$ python -q
>>> import numpy as np
>>> from numpy import linalg as LA
>>> np.set_printoptions(suppress=True, linewidth=200)
>>> W0 = np.loadtxt("block7.csv", delimiter=",")
>>> print(W0.round(4))
[[ 0.403  -0.0264 -0.0931  0.1237  0.0473  0.0842 -0.0391 -0.0226 -0.4523]
 [-0.0264  0.1764  0.1729  0.0461 -0.2098 -0.0452 -0.0101  0.2544 -0.0406]
 [-0.0931  0.1729  0.2554  0.2589 -0.1308 -0.0065  0.0196  0.2377  0.1026]
 [ 0.1237  0.0461  0.2589  0.7998  0.1955  0.1745  0.0555  0.0429  0.0455]
 [ 0.0473 -0.2098 -0.1308  0.1955  0.3309  0.1099  0.0339 -0.3115  0.0979]
 [ 0.0842 -0.0452 -0.0065  0.1745  0.1099  0.0614  0.0101 -0.0684 -0.034 ]
 [-0.0391 -0.0101  0.0196  0.0555  0.0339  0.0101  0.0115 -0.0188  0.0687]
 [-0.0226  0.2544  0.2377  0.0429 -0.3115 -0.0684 -0.0188  0.3687 -0.0843]
 [-0.4523 -0.0406  0.1026  0.0455  0.0979 -0.034   0.0687 -0.0843  0.5929]]
>>> vals, evecs = LA.eigvalsh(W0)
Traceback (most recent call last):
  File "<python-input-5>", line 1, in <module>
    vals, evecs = LA.eigvalsh(W0)
    ^^^^^^^^^^^
ValueError: too many values to unpack (expected 2)
>>> vals, evecs = LA.eigh(W0)
>>> np.round(evecs.T @ evecs, 4) + 0
array([[1., 0., 0., 0., 0., 0., 0., 0., 0.],
       [0., 1., 0., 0., 0., 0., 0., 0., 0.],
       [0., 0., 1., 0., 0., 0., 0., 0., 0.],
       [0., 0., 0., 1., 0., 0., 0., 0., 0.],
       [0., 0., 0., 0., 1., 0., 0., 0., 0.],
       [0., 0., 0., 0., 0., 1., 0., 0., 0.],
       [0., 0., 0., 0., 0., 0., 1., 0., 0.],
       [0., 0., 0., 0., 0., 0., 0., 1., 0.],
       [0., 0., 0., 0., 0., 0., 0., 0., 1.]])
>>> np.round(evecs.T @ W0 @ evecs, 4) + 0
array([[0., 0., 0., 0., 0., 0., 0., 0., 0.],
       [0., 0., 0., 0., 0., 0., 0., 0., 0.],
       [0., 0., 0., 0., 0., 0., 0., 0., 0.],
       [0., 0., 0., 0., 0., 0., 0., 0., 0.],
       [0., 0., 0., 0., 0., 0., 0., 0., 0.],
       [0., 0., 0., 0., 0., 0., 0., 0., 0.],
       [0., 0., 0., 0., 0., 0., 1., 0., 0.],
       [0., 0., 0., 0., 0., 0., 0., 1., 0.],
       [0., 0., 0., 0., 0., 0., 0., 0., 1.]])
>>> round(float(vals.sum()), 4), round(float(np.trace(W0)), 4)
(3.0, 3.0)
>>> print(np.round(LA.svd(W0, compute_uv=False), 4) + 0)
[1. 1. 1. 0. 0. 0. 0. 0. 0.]
>>> vals.round(4) + 0
array([0., 0., 0., 0., 0., 0., 1., 1., 1.])
>>> np.round(LA.eigvalsh(W0 @ W0), 4) + 0
array([0., 0., 0., 0., 0., 0., 1., 1., 1.])
